In [1]: import numpy as np

In [2]: from numpy import linalg as LA

In [3]: np.set_printoptions(precision=1, suppress=True, linewidth=120)

In [4]: E = np.loadtxt("mat.csv", delimiter=",")

In [5]: E
Out[5]: 
array([[-0.6, -0.2,  0.4,  0.9,  3. ,  0. , -0.4,  0.3,  0. ],
       [ 0.5,  1.1, -0.1,  0.5,  1.4, -0.2, -1.6,  0.4,  0.2],
       [ 0.1,  3. ,  0.5, -0.3,  1.5, -0.3,  2.1, -0.8,  0. ],
       [-0.2,  1.4,  0.5, -0.6, -2. , -0.2, -1.9, -0.4,  0.1],
       [ 0. ,  0.5,  0. , -2.1, -1.8, -0.1, -1.1,  0.6,  0.1],
       [ 0.3, -0.7,  0.2,  1.1, -2.5, -0.1,  3. ,  0.5,  0. ],
       [ 0.1,  0.3,  0.3,  1.7, -0.2, -0.4,  5. ,  0.2,  0. ],
       [-0.1, -0.2,  0.2, -1.5, -4.3,  0.1,  6.4,  0.2, -0.1],
       [ 0.2, -0.8, -0.2,  1. ,  0.1, -0.3,  6.8, -0.4, -0.1],
       [-0.6,  0.9,  0.1, -1.7, -3.2, -0.7, -2.4,  0.5,  0. ],
       [-0.7,  1.5, -0.3,  0.3,  0. , -0.1, -1.1,  0.6, -0.2],
       [ 0. ,  1. , -0.1,  1. , -1.6,  0.1,  5.1, -0.4,  0. ],
       [ 0.2, -1.4, -0.2,  0.4,  0.2,  0.4, -2.3, -0.6, -0.5],
       [ 1.2, -1.1,  0. , -0.2,  2.5, -0.2, -1.2, -0.7,  0. ],
       [ 0.1, -0.6, -0.1, -0.9, -0.8, -0.3, -1.3,  0.4,  0.3],
       [ 0.2, -1.1,  0.3,  2. ,  0.7, -0.1, -2.3,  0.2,  0. ],
       [ 0.3,  0.7,  0. , -1.4,  2.3, -0.3, -2.3,  0.7,  0.1],
       [-0.5, -4.2,  0.1,  0.4,  0.6, -0.1,  1.5, -1.8,  0.2],
       [ 0.4,  0.1,  0.3,  1.7, -1.1, -0.3, -4.2, -1.1,  0. ],
       [ 0.1, -0.2, -0.4,  1.5, -2.2,  0.2,  0.3,  1. , -0.3],
       [ 0. ,  0.8,  0. ,  0.4,  1.3, -0.2,  2.8, -0.8,  0.2],
       [-1.1,  0.6,  0.2, -0.5, -0.7,  0. , -0.5,  0.4,  0.1],
       [-0.1, -0.4,  0.1, -1. ,  2.2, -0.6,  4.7, -0.6,  0.3]])

In [6]: vec = np.array([-1, 2, 1, -1, 1, -1, 2, -1, -1])

In [7]: rhs = E @ vec

In [8]: LA.solve(E.T @ E, E.T @ rhs)
Out[8]: array([-1.,  2.,  1., -1.,  1., -1.,  2., -1., -1.])

In [9]: print(np.round(LA.pinv(E) @ E, 1) + 0)
[[1. 0. 0. 0. 0. 0. 0. 0. 0.]
 [0. 1. 0. 0. 0. 0. 0. 0. 0.]
 [0. 0. 1. 0. 0. 0. 0. 0. 0.]
 [0. 0. 0. 1. 0. 0. 0. 0. 0.]
 [0. 0. 0. 0. 1. 0. 0. 0. 0.]
 [0. 0. 0. 0. 0. 1. 0. 0. 0.]
 [0. 0. 0. 0. 0. 0. 1. 0. 0.]
 [0. 0. 0. 0. 0. 0. 0. 1. 0.]
 [0. 0. 0. 0. 0. 0. 0. 0. 1.]]

In [10]: rng = np.random.default_rng(7913)

In [11]: rhs = rhs + 0.1 * rng.normal(size=23)

In [12]: print(rhs)
[ 1.6 -1.1 13.7 -1.2 -1.4  0.5  9.1  9.7 11.5 -3.5  0.7  9.8 -7.3 -2.2 -4.2 -8.2 -0.3 -2.8 -9.8 -4.7  8.9  0.8 12.8]

In [13]: coef, *_ = LA.lstsq(E, rhs)

In [14]: [round(float(LA.norm(LA.solve(E.T @ E + lam * np.eye(9), E.T @ rhs))), 2) for lam in (0, 1, 10, 100)]
Out[14]: [3.89, 3.47, 2.84, 1.53]

In [15]: coef
Out[15]: array([-1. ,  2. ,  0.9, -1. ,  1. , -1.1,  2. , -1. , -1. ])

In [16]: print(round(float(LA.norm(rhs - E @ coef)), 1))
0.3

In [17]: np.round(E.T @ (rhs - E @ coef), 1) + 0
Out[17]: array([0., 0., 0., 0., 0., 0., 0., 0., 0.])
